$ python -q
>>> import numpy as np
>>> np.set_printoptions(suppress=True, linewidth=140)
>>> def rnd(a):
...     return np.round(a, 2) + 0
... 
>>> M = np.array([[0, 0, -1, 0, 0],
...     [0, 0, 0, 0, 0],
...     [-1, 0, 0, 0, 0],
...     [0, -1, 0, 0, 0],
...     [0, 0, 0, -1, 0]])
>>> print([round(float(x), 2) for x in np.linalg.svd(M, compute_uv=False)[:3]])
[1.0, 1.0, 1.0]
>>> print(np.argsort(-np.linalg.norm(M, axis=0).round(6), kind="stable")[:3])
[0 1 2]
>>> rnd(np.linalg.norm(M, 2) / np.linalg.norm(M))
np.float64(0.5)
>>> np.linalg.matrix_rank(M, rtol=0.1)
np.int64(4)
>>> Y = np.array([[-2, 2, 3], [-2, 2, 2], [1, 3, -1], [-2, -3, 2], [3, 1, 2]])
>>> np.linalg.matrix_rank(np.vstack([M, Y.T]))
np.int64(5)
>>> print(np.linalg.matrix_rank(M @ Y))
3
>>> mat = np.loadtxt("data.csv", delimiter=",")
>>> mat
array([[  1.,   2.,   0.,   0.,  -2.],
       [  2.,  -1.,  -2.,   3.,   1.],
       [  2.,  -4.,  -1.,   0.,   2.],
       [  0.,  -6.,  -2.,  -2.,   4.],
       [ -1.,  -6.,   1.,  -1.,   6.],
       [ -1.,  -4.,   0.,   2.,   6.],
       [ -4.,  -2.,  -3.,   0.,   4.],
       [ -1.,  -2.,  -1.,   3.,   3.],
       [ -4.,  -3.,   0.,   6.,   0.],
       [ -4.,  -6.,   2.,   4.,   1.],
       [ -4.,  -4.,   5.,   4.,  -2.],
       [ -5.,  -5.,   4.,   2.,  -1.],
       [ -7.,  -4.,   4.,   5.,  -1.],
       [ -8.,  -3.,   2.,   5.,  -4.],
       [ -9.,  -1.,   2.,   7.,  -6.],
       [-12.,  -4.,   3.,   6.,  -5.],
       [-10.,  -2.,   4.,   3.,  -8.],
       [ -9.,  -2.,   4.,   6., -11.],
       [ -7.,  -4.,   4.,   3., -10.],
       [ -8.,  -4.,   4.,   1., -11.],
       [ -6.,  -7.,   2.,  -2., -13.],
       [ -4., -10.,   2.,  -5., -10.],
       [ -5.,  -8.,   1.,  -7., -11.],
       [ -5.,  -9.,   4.,  -6., -13.],
       [ -5., -11.,   1.,  -4., -12.],
       [ -6., -10.,   3.,  -7., -12.],
       [ -7.,  -7.,   6.,  -7., -11.],
       [ -5.,  -6.,   6.,  -4.,  -9.],
       [ -8.,  -6.,   4.,  -1.,  -9.],
       [ -5.,  -6.,   1.,  -2., -12.],
       [ -5.,  -6.,   0.,  -2., -11.],
       [ -6.,  -4.,   1.,  -4., -13.]])
>>> Y = np.c_[mat[:, :4] @ np.array([[2, 2, 1, 2], [2, -2, -2, -2], [-1, 2, 2, -1], [1, 2, 0, -2]]), np.array([1, 8, 8, 4, 4, 5, 6, 4, 4, 3, 2, 9, 6, 8, 9, 5, 1, 6, 8, 9, 3, 8, 0, 8, 3, 5, 5, 4, 4, 9, 8, 4])]
>>> Y
array([[  6.,  -2.,  -3.,  -2.,   1.],
       [  7.,   8.,   0.,   2.,   8.],
       [ -3.,  10.,   8.,  13.,   8.],
       [-12.,   4.,   8.,  18.,   4.],
       [-16.,  10.,  13.,  11.,   4.],
       [ -8.,  10.,   7.,   2.,   5.],
       [ -9., -10.,  -6.,  -1.,   6.],
       [ -2.,   6.,   1.,  -3.,   4.],
       [ -8.,  10.,   2., -14.,   4.],
       [-18.,  16.,  12.,  -6.,   3.],
       [-17.,  18.,  14., -13.,   2.],
       [-22.,  12.,  13.,  -8.,   9.],
       [-21.,  12.,   9., -20.,   6.],
       [-19.,   4.,   2., -22.,   8.],
       [-15.,   2.,  -3., -32.,   9.],
       [-29.,   2.,   2., -31.,   5.],
       [-25.,  -2.,   2., -26.,   1.],
       [-20.,   6.,   3., -30.,   6.],
       [-23.,   8.,   9., -16.,   8.],
       [-27.,   2.,   8., -14.,   9.],
       [-30.,   2.,  12.,   4.,   3.],
       [-35.,   6.,  20.,  20.,   8.],
       [-34.,  -6.,  13.,  19.,   0.],
       [-38.,   4.,  21.,  16.,   8.],
       [-37.,   6.,  19.,  19.,   3.],
       [-42.,   0.,  20.,  19.,   5.],
       [-41.,  -2.,  19.,   8.,   5.],
       [-32.,   6.,  19.,   4.,   4.],
       [-33.,   2.,  12.,  -6.,   4.],
       [-25.,   0.,   9.,   5.,   9.],
       [-24.,  -2.,   7.,   6.,   8.],
       [-25., -10.,   4.,   3.,   4.]])
>>> np.linalg.matrix_rank(np.c_[mat, Y])
np.int64(6)
